In [1]: import numpy as np

In [2]: import numpy.linalg as la

In [3]: np.set_printoptions(precision=3, suppress=True, linewidth=200)

In [4]: J = np.load("w.npy")

In [5]: print(J)
[[-3.935 -0.716]
 [-0.716  3.935]]

In [6]: rng = np.random.default_rng(58)

In [7]: lab = rng.permutation(2)

In [8]: lab
Out[8]: array([0, 1])

In [9]: A2 = J[lab][:, lab]

In [10]: print(np.diag(A2))
[-3.935  3.935]

In [11]: hat = np.triu(np.array([[1, 1], [4, 2]]), 1) + np.eye(2)

In [12]: A2 = hat @ J @ la.inv(hat)

In [13]: hat @ J - J @ hat
Out[13]: 
array([[-0.716,  7.87 ],
       [ 0.   ,  0.716]])

In [14]: np.poly(A2)
Out[14]: array([  1.   ,   0.   , -15.997])

In [15]: la.matrix_rank(A2)
Out[15]: np.int64(2)

In [16]: A2
Out[16]: 
array([[-4.651,  7.87 ],
       [-0.716,  4.651]])

In [17]: w, vecs = la.eigh(J)

In [18]: x = np.array([1, 2])

In [19]: print(round(float(x @ J @ x), 3))
8.941

In [20]: print(np.abs(J).sum(axis=1).max(), round(np.abs(w).max(), 3))
4.651 4.0

In [21]: np.round(vecs * np.abs(w) @ vecs.T, 3) + 0
Out[21]: 
array([[4., 0.],
       [0., 4.]])

In [22]: la.eigvalsh(J[1:, 1:])
Out[22]: array([3.935])

In [23]: vecs * np.maximum(w, 0) @ vecs.T
Out[23]: 
array([[ 0.032, -0.358],
       [-0.358,  3.967]])

In [24]: arr = np.array([[-1.3, -2.0, -2.5, 0.9],
    ...:     [0.5, 22.0, 0.9, 1.6],
    ...:     [-0.6, 4.0, 0.6, 0.7],
    ...:     [1.9, -12.0, -0.8, -0.2],
    ...:     [-1.1, 8.0, -0.7, 0.0]])

In [25]: A2 = arr / np.sqrt((arr ** 2).mean(axis=1, keepdims=True))

In [26]: la.matrix_rank(A2) == la.matrix_rank(arr)
Out[26]: np.True_

In [27]: la.matrix_rank(arr - arr.mean(axis=1, keepdims=True))
Out[27]: np.int64(3)

In [28]: W1 = np.array([[-2, 4, 5, 5, 0, 5],
    ...:     [0, -5, 2, 2, -3, 0],
    ...:     [4, 2, 4, 0, 5, 1],
    ...:     [-2, 4, 0, -5, -4, 0]])

In [29]: b = np.array([-1, 1, 2, -3, 1, -2])

In [30]: hid = np.maximum(arr @ W1 + b, 0)

In [31]: la.matrix_rank(hid)
Out[31]: np.int64(5)

In [32]: (hid > 0).mean(axis=0)
Out[32]: array([0.2, 0.4, 0.6, 0.4, 0.2, 0.4])

In [33]: hid
Out[33]: 
array([[ 0. ,  4.4,  0. ,  0. ,  0. ,  0. ],
       [ 0. ,  0. , 52.1, 35.5,  0. ,  1.4],
       [ 1.2,  0. ,  9.4,  0. ,  0. ,  0. ],
       [ 0. , 66.2,  0. ,  0. , 33.8,  6.7],
       [ 0. ,  0. ,  9.7,  7.5,  0. ,  0. ]])

In [34]: basis = np.array([[2, 1], [2, -1], [2, 0], [0, 0], [3, 0], [1, 3]])

In [35]: W1 @ basis
Out[35]: 
array([[ 19,   9],
       [-15,   5],
       [ 36,   5],
       [ -8,  -6]])

In [36]: x = np.array([0, 1, 2, 0])

In [37]: y = arr @ x

In [38]: print(np.round(la.solve(arr.T @ arr, arr.T @ y), 3) + 0)
[0. 1. 2. 0.]

In [39]: la.solve(arr, y)
LinAlgError: Last 2 dimensions of the array must be square


In [40]: np.round(la.lstsq(arr, y)[0], 3) + 0
Out[40]: array([0., 1., 2., 0.])

In [41]: y
Out[41]: array([ -7. ,  23.8,   5.2, -13.6,   6.6])

In [42]: y = y + 0.3 * rng.normal(size=5)

In [43]: y
Out[43]: array([ -6.972,  23.166,   4.781, -13.827,   6.533])

In [44]: b, *_ = la.lstsq(arr, y)

In [45]: round(float(la.norm(y - arr @ b)), 3)
Out[45]: 0.34

In [46]: b
Out[46]: array([-0.107,  0.998,  1.953, -0.334])

In [47]: A2 = np.c_[arr[:, :3] @ np.array([[4, 5, 3], [1, 5, 0], [3, 6, 6]]), np.array([-2, 2, 2, 2, 0])]

In [48]: A2
Out[48]: 
array([[-14.7, -31.5, -18.9,  -2. ],
       [ 26.7, 117.9,   6.9,   2. ],
       [  3.4,  20.6,   1.8,   2. ],
       [ -6.8, -55.3,   0.9,   2. ],
       [  1.5,  30.3,  -7.5,   0. ]])

In [49]: np.round(la.norm(A2 - arr @ la.lstsq(arr, A2)[0], axis=0), 3) + 0
Out[49]: array([0.   , 0.   , 0.   , 2.314])

In [50]: np.round(la.lstsq(arr, A2[:, 0])[0], 3) + 0
Out[50]: array([4., 1., 3., 0.])

In [51]: U, sigma = la.svd(arr)
ValueError: too many values to unpack (expected 2)


In [52]: U, sigma, VT = la.svd(arr, full_matrices=False)

In [53]: np.abs(U[:, 0]).round(6).argmax()
Out[53]: np.int64(1)

In [54]: sigma / sigma[0]
Out[54]: array([1.   , 0.122, 0.075, 0.036])

In [55]: (sigma > 1e-8).sum()
Out[55]: np.int64(4)

In [56]: A2 = np.array([[4, 5], [4, 1]])

In [57]: basis = np.array([[3, 1, 5], [4, 1, -1], [2, 0, -2]])

In [58]: M = np.kron(A2, basis)

In [59]: M
Out[59]: 
array([[ 12,   4,  20,  15,   5,  25],
       [ 16,   4,  -4,  20,   5,  -5],
       [  8,   0,  -8,  10,   0, -10],
       [ 12,   4,  20,   3,   1,   5],
       [ 16,   4,  -4,   4,   1,  -1],
       [  8,   0,  -8,   2,   0,  -2]])

In [60]: print(la.matrix_rank(M))
6

In [61]: np.unravel_index(np.abs(M).argmax(), M.shape)
Out[61]: (np.int64(0), np.int64(5))

In [62]: np.zeros(6, 6)
TypeError: Cannot interpret '6' as a data type


In [63]: M - M[0]
Out[63]: 
array([[  0,   0,   0,   0,   0,   0],
       [  4,   0, -24,   5,   0, -30],
       [ -4,  -4, -28,  -5,  -5, -35],
       [  0,   0,   0, -12,  -4, -20],
       [  4,   0, -24, -11,  -4, -26],
       [ -4,  -4, -28, -13,  -5, -27]])

In [64]: np.abs(M).max()
Out[64]: np.int64(25)

In [65]: M.shape
Out[65]: (6, 6)

In [66]: print(M.sum(axis=1))
[81 36  0 45 20  0]

In [67]: M.mean(axis=0)
Out[67]: array([12.   ,  2.667,  2.667,  9.   ,  2.   ,  2.   ])

In [68]: la.svd(M, compute_uv=False)
Out[68]: array([45.059, 34.756, 13.555, 10.456,  2.477,  0.745])

In [69]: M[6]
IndexError: index 6 is out of bounds for axis 0 with size 6


In [70]: np.trace(M)
Out[70]: np.int64(10)

In [71]: np.sort(np.abs(la.eigvals(M)))
Out[71]: array([ 1.122,  3.653,  8.336, 11.648, 27.137, 37.918])

In [72]: (M - M.T) / 2
Out[72]: 
array([[ 0. , -6. ,  6. ,  1.5, -5.5,  8.5],
       [ 6. ,  0. , -2. ,  8. ,  0.5, -2.5],
       [-6. ,  2. ,  0. , -5. ,  2. , -1. ],
       [-1.5, -8. ,  5. ,  0. , -1.5,  1.5],
       [ 5.5, -0.5, -2. ,  1.5,  0. , -0.5],
       [-8.5,  2.5,  1. , -1.5,  0.5,  0. ]])

In [73]: la.matrix_power(M, 3)
Out[73]: 
array([[22692,  6588, 25132, 19065,  5535, 21115],
       [25376,  4636,  5612, 21320,  3895,  4715],
       [10248,   976, -4880,  8610,   820, -4100],
       [15252,  4428, 16892, 11253,  3267, 12463],
       [17056,  3116,  3772, 12584,  2299,  2783],
       [ 6888,   656, -3280,  5082,   484, -2420]])

In [74]: round(la.det(M), 3)
Out[74]: np.float64(-409600.0)

In [75]: x = np.array([0, 5, 7, 3, 3, 5])

In [76]: y = M @ x

In [77]: y
Out[77]: array([345,  42, -76, 197,   2, -60])

In [78]: np.round(la.solve(M.T, M[1]), 3) + 0
Out[78]: array([0., 1., 0., 0., 0., 0.])

In [79]: la.solve(M, y)
Out[79]: array([0., 5., 7., 3., 3., 5.])

In [80]: la.solve(M, M[:, 1])
Out[80]: array([ 0.,  1.,  0., -0.,  0., -0.])

In [81]: la.solve(M, 4 * y)
Out[81]: array([ 0., 20., 28., 12., 12., 20.])

In [82]: U, sigma, VT = la.svd(M, full_matrices=False)

In [83]: np.round(VT @ VT.T, 3) + 0
Out[83]: 
array([[1., 0., 0., 0., 0., 0.],
       [0., 1., 0., 0., 0., 0.],
       [0., 0., 1., 0., 0., 0.],
       [0., 0., 0., 1., 0., 0.],
       [0., 0., 0., 0., 1., 0.],
       [0., 0., 0., 0., 0., 1.]])

In [84]: F = np.load("arr.npy")

In [85]: F
Out[85]: 
array([[ 0., -4.,  4., -2.],
       [-2., -2.,  4., -2.],
       [-4., -8., 12., -6.],
       [-4., -8., 12., -6.]])

In [86]: # rank 2

In [87]: U, sigma, VT = la.svd(F)

In [88]: print(np.argmax(sigma[:-1] / (sigma[1:] + 1e-6)) + 1)
2

In [89]: sigma.round(3) + 0
Out[89]: array([24.078,  2.062,  0.   ,  0.   ])

In [90]: A2 = U[:, :2] @ np.diag(sigma[:2]) @ VT[:2]

In [91]: print(round(float(la.norm(F - A2, 2)), 3), round(float(sigma[2]), 3))
0.0 0.0

In [92]: la.matrix_rank(F, rtol=0.05)
Out[92]: np.int64(2)

In [93]: A2.round(3) + 0
Out[93]: 
array([[ 0., -4.,  4., -2.],
       [-2., -2.,  4., -2.],
       [-4., -8., 12., -6.],
       [-4., -8., 12., -6.]])

In [94]: la.matrix_rank(A2)
Out[94]: np.int64(2)

In [95]: np.round(la.eigvals(F), 3) + 0
Out[95]: array([2.+0.j, 2.+0.j, 0.+0.j, 0.+0.j])

In [96]: np.round(np.poly(F), 3) + 0
Out[96]: array([ 1., -4.,  4.,  0.,  0.])

In [97]: round(float(la.det(2 * F)), 3), np.round(la.det(F), 3)
Out[97]: (0.0, np.float64(0.0))

In [98]: np.kron(np.eye(2, dtype=int), F)
Out[98]: 
array([[ 0., -4.,  4., -2.,  0., -0.,  0., -0.],
       [-2., -2.,  4., -2., -0., -0.,  0., -0.],
       [-4., -8., 12., -6., -0., -0.,  0., -0.],
       [-4., -8., 12., -6., -0., -0.,  0., -0.],
       [ 0., -0.,  0., -0.,  0., -4.,  4., -2.],
       [-0., -0.,  0., -0., -2., -2.,  4., -2.],
       [-0., -0.,  0., -0., -4., -8., 12., -6.],
       [-0., -0.,  0., -0., -4., -8., 12., -6.]])

In [99]: print(round(la.eigvals(F).sum().real, 3))
4.0

In [100]: W0 = np.loadtxt("layer10.csv", delimiter=",")

In [101]: W0
Out[101]: 
array([[ 4.648,  4.845,  2.675],
       [-4.011,  0.496,  4.722],
       [ 9.014,  2.716,  5.08 ],
       [ 1.649, -7.754, -1.643],
       [-9.798,  5.334, -3.366],
       [-1.331, -1.387,  2.241],
       [-7.709, -4.278, -3.34 ],
       [ 5.725, -2.86 , -6.129],
       [-8.151, -2.714, -2.32 ],
       [-2.428,  0.841,  1.315]])

In [102]: gram = np.cov(W0, rowvar=False)

In [103]: np.median(W0, axis=0)
Out[103]: array([-1.879, -0.446, -0.164])

In [104]: np.argwhere(np.triu(np.abs(np.corrcoef(W0.T)) > 0.8, 1))
Out[104]: array([], shape=(0, 2), dtype=int64)

In [105]: print(W0.std(axis=0))
[6.071 3.923 3.607]

In [106]: gram.shape
Out[106]: (3, 3)

In [107]: print(round(float(np.corrcoef(W0[:, 2], W0[:, 1])[0, 1]), 3))
0.421

In [108]: print(la.eigvalsh(gram)[::-1])
[43.571 20.847  8.091]
